>>> import numpy as np
>>> np.set_printoptions(precision=3, suppress=True, linewidth=160, floatmode="fixed")
>>> m1 = np.load("m.npy")
>>> m1
array([[ 1.564, -0.673, -0.562, -0.067, -0.147],
       [ 0.919, -0.354, -0.441, -0.105, -0.008],
       [ 0.231, -0.150, -0.247, -0.089, -0.263],
       [ 2.611, -1.366, -1.508, -0.061,  0.038],
       [-2.785,  1.371,  1.497,  0.092, -0.088],
       [-1.798,  0.918,  0.823,  0.055,  0.048],
       [-1.102,  0.505,  0.400, -0.070,  0.058],
       [ 0.133, -0.099, -0.141,  0.053,  0.044],
       [ 0.303, -0.212, -0.256,  0.026,  0.051],
       [-2.012,  1.077,  0.929,  0.114,  0.113],
       [-1.263,  0.577,  0.572, -0.004,  0.048],
       [-1.046,  0.446,  0.432, -0.070,  0.000],
       [-4.113,  1.869,  1.873,  0.041,  0.150]])
>>> rng = np.random.default_rng(587)
>>> idx = rng.permutation(5)
>>> M2 = m1[:, idx] * rng.choice([-1, 1], 5)
>>> M2
array([[-0.147,  0.067,  0.562, -0.673,  1.564],
       [-0.008,  0.105,  0.441, -0.354,  0.919],
       [-0.263,  0.089,  0.247, -0.150,  0.231],
       [ 0.038,  0.061,  1.508, -1.366,  2.611],
       [-0.088, -0.092, -1.497,  1.371, -2.785],
       [ 0.048, -0.055, -0.823,  0.918, -1.798],
       [ 0.058,  0.070, -0.400,  0.505, -1.102],
       [ 0.044, -0.053,  0.141, -0.099,  0.133],
       [ 0.051, -0.026,  0.256, -0.212,  0.303],
       [ 0.113, -0.114, -0.929,  1.077, -2.012],
       [ 0.048,  0.004, -0.572,  0.577, -1.263],
       [ 0.000,  0.070, -0.432,  0.446, -1.046],
       [ 0.150, -0.041, -1.873,  1.869, -4.113]])
>>> left, _, Vh = np.linalg.svd(m1.T @ M2)
>>> print(np.round(np.linalg.lstsq(m1, M2)[0], 3) + 0)
[[ 0.000  0.000  0.000  0.000  1.000]
 [ 0.000  0.000  0.000  1.000  0.000]
 [ 0.000  0.000 -1.000  0.000  0.000]
 [ 0.000 -1.000  0.000  0.000  0.000]
 [ 1.000  0.000  0.000  0.000  0.000]]
>>> idx
array([4, 3, 2, 1, 0])
